$ ipython --no-banner

In [1]: import numpy as np

In [2]: import numpy.linalg as la

In [3]: np.set_printoptions(precision=2, suppress=True, linewidth=140, floatmode="fixed")

In [4]: mat = np.load("test1.npy")

In [5]: print(mat)
[[0 0 0 0 1 0 0 1 0]
 [0 0 1 1 0 1 1 0 1]
 [0 1 0 1 0 1 0 0 0]
 [0 1 1 0 0 0 1 0 0]
 [1 0 0 0 0 0 0 1 0]
 [0 1 1 0 0 0 1 0 1]
 [0 1 0 1 0 1 0 0 1]
 [1 0 0 0 1 0 0 0 0]
 [0 1 0 0 0 1 1 0 0]]

In [6]: round(la.det(mat), 2)
Out[6]: np.float64(0.0)

In [7]: (mat + mat.T) / 2
Out[7]: 
array([[0.00, 0.00, 0.00, 0.00, 1.00, 0.00, 0.00, 1.00, 0.00],
       [0.00, 0.00, 1.00, 1.00, 0.00, 1.00, 1.00, 0.00, 1.00],
       [0.00, 1.00, 0.00, 1.00, 0.00, 1.00, 0.00, 0.00, 0.00],
       [0.00, 1.00, 1.00, 0.00, 0.00, 0.00, 1.00, 0.00, 0.00],
       [1.00, 0.00, 0.00, 0.00, 0.00, 0.00, 0.00, 1.00, 0.00],
       [0.00, 1.00, 1.00, 0.00, 0.00, 0.00, 1.00, 0.00, 1.00],
       [0.00, 1.00, 0.00, 1.00, 0.00, 1.00, 0.00, 0.00, 1.00],
       [1.00, 0.00, 0.00, 0.00, 1.00, 0.00, 0.00, 0.00, 0.00],
       [0.00, 1.00, 0.00, 0.00, 0.00, 1.00, 1.00, 0.00, 0.00]])

In [8]: np.trace(mat)
Out[8]: np.int64(0)

In [9]: np.round(np.sort(np.abs(la.eigvals(mat))), 2) + 0
Out[9]: array([0.00, 0.71, 1.00, 1.00, 1.00, 1.49, 2.00, 2.00, 3.78])

In [10]: np.allclose(mat @ mat.T, mat.T @ mat)
Out[10]: True

In [11]: la.matrix_power(mat, 2)
Out[11]: 
array([[2, 0, 0, 0, 1, 0, 0, 1, 0],
       [0, 5, 2, 2, 0, 3, 3, 0, 2],
       [0, 2, 3, 1, 0, 1, 3, 0, 2],
       [0, 2, 1, 3, 0, 3, 1, 0, 2],
       [1, 0, 0, 0, 2, 0, 0, 1, 0],
       [0, 3, 1, 3, 0, 4, 2, 0, 2],
       [0, 3, 3, 1, 0, 2, 4, 0, 2],
       [1, 0, 0, 0, 1, 0, 0, 2, 0],
       [0, 2, 2, 2, 0, 2, 2, 0, 3]])

In [12]: mat @ mat
Out[12]: 
array([[2, 0, 0, 0, 1, 0, 0, 1, 0],
       [0, 5, 2, 2, 0, 3, 3, 0, 2],
       [0, 2, 3, 1, 0, 1, 3, 0, 2],
       [0, 2, 1, 3, 0, 3, 1, 0, 2],
       [1, 0, 0, 0, 2, 0, 0, 1, 0],
       [0, 3, 1, 3, 0, 4, 2, 0, 2],
       [0, 3, 3, 1, 0, 2, 4, 0, 2],
       [1, 0, 0, 0, 1, 0, 0, 2, 0],
       [0, 2, 2, 2, 0, 2, 2, 0, 3]])

In [13]: K = np.load("data.npy")

In [14]: K
Out[14]: 
array([[  5.43, -10.47,  -2.94,  -6.74,  -3.88,   6.20,  -1.28],
       [ -1.89,   5.91,   3.08,   2.39,   1.73,  -1.80,   1.87],
       [  1.69,   4.61,  -1.38,  -6.26,  11.21,  -0.48,   1.16],
       [ -1.27,   6.11,   4.17,  -0.16,   4.12,  -2.47,   4.31],
       [  2.18,  -1.13,   3.43,  -3.17,  -0.71,  -0.10,   4.74],
       [ -3.90,   9.44,   1.16,   1.03,   8.88,  -5.66,   3.66],
       [ -3.30,   6.65,   3.42,   0.36,   5.91,  -7.10,   6.99],
       [  1.69,  -3.54,   0.00,  -3.71,  -1.16,   0.49,   2.29],
       [ -3.02,   8.14,   5.83,   3.77,   2.84,  -3.16,   3.35],
       [  4.58,  -2.16,   0.17,  -3.07,  -2.05,   5.84,  -1.89],
       [ -6.68,   8.58,   2.04,   9.02,   2.02,  -6.23,   0.19],
       [ -4.45,   0.62,   2.04,   4.47,  -2.39,  -6.05,   3.91],
       [  3.72,  -4.19,   0.21,   3.84, -11.16,  10.53,  -9.00],
       [  4.73,  -1.87,  -2.46,  -9.37,   6.81,   3.04,   0.95],
       [ -3.43,  -9.21,   0.40,   0.94,  -6.25,  -6.52,   5.71],
       [ -7.73,  -1.80,   4.44,   2.35,  -0.38, -16.33,  13.84],
       [  1.12,   8.75,  -0.17,  -3.34,   9.77,   0.41,   0.20]])

In [15]: z = K[:, 1] > np.median(K[:, 1])

In [16]: f = K[z].mean(axis=0) - K[~z].mean(axis=0)

In [17]: z.astype(int)
Out[17]: array([0, 1, 1, 1, 0, 1, 1, 0, 1, 0, 1, 0, 0, 0, 0, 0, 1])

In [18]: proj = K @ la.solve(K.T @ K, K.T)

In [19]: np.allclose(proj @ proj, proj)
Out[19]: True

In [20]: np.round(la.eigvalsh(proj), 2) + 0
Out[20]: array([0.00, 0.00, 0.00, 0.00, 0.00, 0.00, 0.00, 0.00, 0.00, 0.00, 1.00, 1.00, 1.00, 1.00, 1.00, 1.00, 1.00])

In [21]: Ac = K - K.mean(axis=0)

In [22]: U, sig, VT = la.svd(Ac, full_matrices=False)

In [23]: (np.sign(U[:, 0]) == np.sign(U[0, 0])).astype(int)
Out[23]: array([1, 0, 0, 0, 1, 0, 0, 1, 0, 1, 0, 0, 1, 1, 1, 0, 0])

In [24]: sig
Out[24]: array([39.07, 28.79, 22.11,  8.31,  1.44,  0.93,  0.58])

In [25]: round(float((sig ** 2).sum() ** 2 / (sig ** 4).sum()), 2)
Out[25]: 2.61

In [26]: print(np.abs(VT[-1]))
[0.37 0.18 0.24 0.63 0.29 0.27 0.47]

In [27]: gram = np.cov(K, rowvar=False)

In [28]: np.median(K, axis=0)
Out[28]: array([-1.27,  0.62,  1.16,  0.36,  1.73, -1.80,  2.29])

In [29]: print(K.std(axis=0))
[3.97 6.16 2.40 4.58 5.77 6.08 4.55]

In [30]: W2 = K[[9, 11]].astype(float)

In [31]: for _ in range(7):
    ...:     z = la.norm(K[:, None] - W2, axis=-1).argmin(axis=1)
    ...:     W2 = np.array([K[z == j].mean(axis=0) for j in range(2)])
    ...: 

In [32]: print(z)
[0 1 0 1 0 1 1 0 1 0 1 1 0 0 1 1 0]

In [33]: print(np.abs(W2[1] - W2[0]).argmax())
5

In [34]: W2[1] - W2[0]
Out[34]: array([-7.11,  5.08,  3.35,  6.66,  0.73, -9.39,  5.22])

In [35]: A = np.minimum.outer(np.arange(1, 8), np.arange(1, 8)) * -3

In [36]: A
Out[36]: 
array([[ -3,  -3,  -3,  -3,  -3,  -3,  -3],
       [ -3,  -6,  -6,  -6,  -6,  -6,  -6],
       [ -3,  -6,  -9,  -9,  -9,  -9,  -9],
       [ -3,  -6,  -9, -12, -12, -12, -12],
       [ -3,  -6,  -9, -12, -15, -15, -15],
       [ -3,  -6,  -9, -12, -15, -18, -18],
       [ -3,  -6,  -9, -12, -15, -18, -21]])

In [37]: vals, vecs = la.eigh(A)

In [38]: x = np.array([0, 1, 2, 0, 2, 2, 1])

In [39]: vecs * np.abs(vals) @ vecs.T
Out[39]: 
array([[ 3.00,  3.00,  3.00,  3.00,  3.00,  3.00,  3.00],
       [ 3.00,  6.00,  6.00,  6.00,  6.00,  6.00,  6.00],
       [ 3.00,  6.00,  9.00,  9.00,  9.00,  9.00,  9.00],
       [ 3.00,  6.00,  9.00, 12.00, 12.00, 12.00, 12.00],
       [ 3.00,  6.00,  9.00, 12.00, 15.00, 15.00, 15.00],
       [ 3.00,  6.00,  9.00, 12.00, 15.00, 18.00, 18.00],
       [ 3.00,  6.00,  9.00, 12.00, 15.00, 18.00, 21.00]])

In [40]: print(np.abs(A).sum(axis=1).max(), round(float(np.abs(vals).max()), 2))
84 68.64

In [41]: print(round(float(x @ A @ x / (x @ x)), 2), round(float(vals[0]), 2), round(float(vals[-1]), 2))
-50.79 -68.64 -0.78

In [42]: la.eigvalsh(A[1:, 1:])
Out[42]: array([-67.88,  -7.29,  -2.62,  -1.43,  -0.98,  -0.80])

In [43]: feats = np.loadtxt("out16.csv", delimiter=",")

In [44]: feats
Out[44]: 
array([[-1.60,  1.40,  0.80, -0.20,  1.10,  1.90],
       [ 0.20,  0.60,  0.10,  0.40,  0.70, -0.60],
       [-0.90,  1.00, -1.80,  0.50,  2.20,  0.20],
       [-0.40, -0.70,  1.10,  0.80,  0.90, -0.70],
       [-0.10,  1.40,  1.50, -1.60, -2.30, -0.20]])

In [45]: U, sig, VT = la.svd(feats, full_matrices=False)

In [46]: U.shape, sig.shape, VT.shape
Out[46]: ((5, 5), (5,), (5, 6))

In [47]: np.abs(VT[0])
Out[47]: array([0.21, 0.01, 0.43, 0.35, 0.79, 0.13])

In [48]: print(np.round(np.sqrt((sig ** 2).sum()), 2), np.round(la.norm(feats), 2))
6.13 6.13

In [49]: print(np.round(U.T @ U, 2) + 0)
[[1.00 0.00 0.00 0.00 0.00]
 [0.00 1.00 0.00 0.00 0.00]
 [0.00 0.00 1.00 0.00 0.00]
 [0.00 0.00 0.00 1.00 0.00]
 [0.00 0.00 0.00 0.00 1.00]]

In [50]: sig / sig[0]
Out[50]: array([1.00, 0.77, 0.48, 0.33, 0.12])

In [51]: B = np.array([[1.4, -1.1, 0.3],
    ...:     [3.0, -1.5, -0.2],
    ...:     [-1.7, -0.4, -0.3],
    ...:     [-1.0, 0.8, -1.2],
    ...:     [-1.4, 0.5, -1.0],
    ...:     [1.3, 1.0, 0.7],
    ...:     [-0.7, -0.3, -0.2],
    ...:     [0.2, -0.7, 1.3],
    ...:     [1.6, 2.5, 1.4],
    ...:     [-1.2, 0.7, -0.7],
    ...:     [1.4, -0.1, -1.7],
    ...:     [0.9, -1.4, 0.0]])

In [52]: W2 = np.array([[-0.4, 0.3, 0.6, 0.4, 2.6, -0.5, 1.0, 0.9],
    ...:     [0.9, -0.2, 0.3, 0.3, 0.6, 0.2, 1.3, -1.7],
    ...:     [0.2, 1.1, -1.1, 0.4, -0.4, -1.7, 0.6, 0.2]])

In [53]: m1 = B @ W2

In [54]: m1
Out[54]: 
array([[-1.49,  0.97,  0.18,  0.35,  2.86, -1.43,  0.15,  3.19],
       [-2.59,  0.98,  1.57,  0.67,  6.98, -1.46,  0.93,  5.21],
       [ 0.26, -0.76, -0.81, -0.92, -4.54,  1.28, -2.40, -0.91],
       [ 0.88, -1.78,  0.96, -0.64, -1.64,  2.70, -0.68, -2.50],
       [ 0.81, -1.62,  0.41, -0.81, -2.94,  2.50, -1.35, -2.31],
       [ 0.52,  0.96,  0.31,  1.10,  3.70, -1.64,  3.02, -0.39],
       [-0.03, -0.37, -0.29, -0.45, -1.92,  0.63, -1.21, -0.16],
       [-0.45,  1.63, -1.52,  0.39, -0.42, -2.45,  0.07,  1.63],
       [ 1.89,  1.52,  0.17,  1.95,  5.10, -2.68,  5.69, -2.53],
       [ 0.97, -1.27,  0.26, -0.55, -2.42,  1.93, -0.71, -2.41],
       [-0.99, -1.43,  2.68, -0.15,  4.26,  2.17,  0.25,  1.09],
       [-1.62,  0.55,  0.12, -0.06,  1.50, -0.73, -0.92,  3.19]])

In [55]: # rank 3

In [56]: f = np.array([0, 0])

In [57]: np.cross(m1[2, :3], m1[11, :3])
Out[57]: array([ 0.35,  1.28, -1.09])

In [58]: r = la.matrix_rank(m1)

In [59]: print(r)
3

In [60]: N = la.svd(m1)[2][r:].T

In [61]: print(la.matrix_rank(m1.T @ m1), la.matrix_rank(m1 @ m1.T))
3 3

In [62]: [int(la.matrix_rank(m1[:i])) for i in range(1, len(m1) + 1)]
Out[62]: [1, 2, 3, 3, 3, 3, 3, 3, 3, 3, 3, 3]

In [63]: [int(la.matrix_rank(m1[:, :j + 1])) for j in range(8)]
Out[63]: [1, 2, 3, 3, 3, 3, 3, 3]

In [64]: np.round(N @ N.T, 2) + 0
Out[64]: 
array([[ 0.82,  0.00,  0.04, -0.04,  0.08,  0.02, -0.18,  0.33],
       [ 0.00,  0.79,  0.19, -0.07,  0.01,  0.32, -0.10, -0.11],
       [ 0.04,  0.19,  0.75,  0.04, -0.26, -0.28,  0.01,  0.02],
       [-0.04, -0.07,  0.04,  0.95, -0.09,  0.12, -0.14,  0.04],
       [ 0.08,  0.01, -0.26, -0.09,  0.24, -0.01, -0.28, -0.15],
       [ 0.02,  0.32, -0.28,  0.12, -0.01,  0.50,  0.18,  0.14],
       [-0.18, -0.10,  0.01, -0.14, -0.28,  0.18,  0.59,  0.27],
       [ 0.33, -0.11,  0.02,  0.04, -0.15,  0.14,  0.27,  0.36]])

In [65]: U, sig, VT = la.svd(m1)

In [66]: np.argmax(sig[:-1] / (sig[1:] + 1e-6)) + 1
Out[66]: np.int64(3)

In [67]: B = U[:, :3] @ np.diag(sig[:3]) @ VT[:3]

In [68]: la.matrix_rank(m1, rtol=0.05)
Out[68]: np.int64(3)

In [69]: B
Out[69]: 
array([[-1.49,  0.97,  0.18,  0.35,  2.86, -1.43,  0.15,  3.19],
       [-2.59,  0.98,  1.57,  0.67,  6.98, -1.46,  0.93,  5.21],
       [ 0.26, -0.76, -0.81, -0.92, -4.54,  1.28, -2.40, -0.91],
       [ 0.88, -1.78,  0.96, -0.64, -1.64,  2.70, -0.68, -2.50],
       [ 0.81, -1.62,  0.41, -0.81, -2.94,  2.50, -1.35, -2.31],
       [ 0.52,  0.96,  0.31,  1.10,  3.70, -1.64,  3.02, -0.39],
       [-0.03, -0.37, -0.29, -0.45, -1.92,  0.63, -1.21, -0.16],
       [-0.45,  1.63, -1.52,  0.39, -0.42, -2.45,  0.07,  1.63],
       [ 1.89,  1.52,  0.17,  1.95,  5.10, -2.68,  5.69, -2.53],
       [ 0.97, -1.27,  0.26, -0.55, -2.42,  1.93, -0.71, -2.41],
       [-0.99, -1.43,  2.68, -0.15,  4.26,  2.17,  0.25,  1.09],
       [-1.62,  0.55,  0.12, -0.06,  1.50, -0.73, -0.92,  3.19]])

In [70]: f, r1 = m1[4], m1[7]

In [71]: print(np.round(f @ f, 2))
26.16

In [72]: p = (f @ r1) / (f @ f) * f

In [73]: round(float((r1 - p) @ f), 2)
Out[73]: -0.0

In [74]: round(float(la.norm(f + r1) ** 2 + la.norm(f - r1) ** 2), 2)
Out[74]: 80.64

In [75]: p
Out[75]: array([-0.39,  0.79, -0.20,  0.39,  1.43, -1.21,  0.66,  1.12])

In [76]: rng = np.random.default_rng(42726)

In [77]: B = m1 + rng.integers(-2, 3, (12, 3)) @ rng.integers(-2, 3, (3, 8))

In [78]: B
Out[78]: 
array([[ -6.49,  -3.03,  -2.82,   6.35,  10.86,   5.57,   2.15,   7.19],
       [ -0.59,   2.98,   2.57,  -3.33,   3.98,  -5.46,   0.93,   4.21],
       [ -0.74,  -2.76,   3.19,   1.08,  -5.54,   2.28,  -8.40,  -1.91],
       [ -1.12,  -5.78,   8.96,   3.36,  -3.64,   4.70, -12.68,  -4.50],
       [ -4.19,  -5.62,  -2.59,   5.19,   5.06,   9.50,   0.65,   1.69],
       [  3.52,   4.96,   1.31,  -8.90,  -0.30, -10.64,   5.02,  -0.39],
       [  1.97,  -0.37,   3.71,   1.55,  -6.92,   0.63,  -7.21,  -4.16],
       [ -6.45,  -2.37,  -5.52,   4.39,   9.58,   3.55,   4.07,   7.63],
       [  1.89,   1.52,   0.17,   1.95,   5.10,  -2.68,   5.69,  -2.53],
       [ -1.03,  -1.27,  -1.74,  -4.55,   1.58,  -0.07,   3.29,   1.59],
       [  3.01,   0.57,   3.68,   1.85,  -1.74,   2.17,  -1.75,  -3.91],
       [ -5.62,  -3.45,   6.12,  -0.06,   3.50,  -0.73,  -8.92,   5.19]])

In [79]: np.abs(B - m1).sum(axis=1)
Out[79]: array([39.00, 17.00, 18.00, 36.00, 39.00, 33.00, 23.00, 44.00,  0.00, 22.00, 22.00, 26.00])

In [80]: np.round(la.svd(B - m1, compute_uv=False), 2) + 0
Out[80]: array([31.22, 24.02, 12.77,  0.00,  0.00,  0.00,  0.00,  0.00])

In [81]: la.matrix_rank(B - m1, tol=1e-8)
Out[81]: np.int64(3)
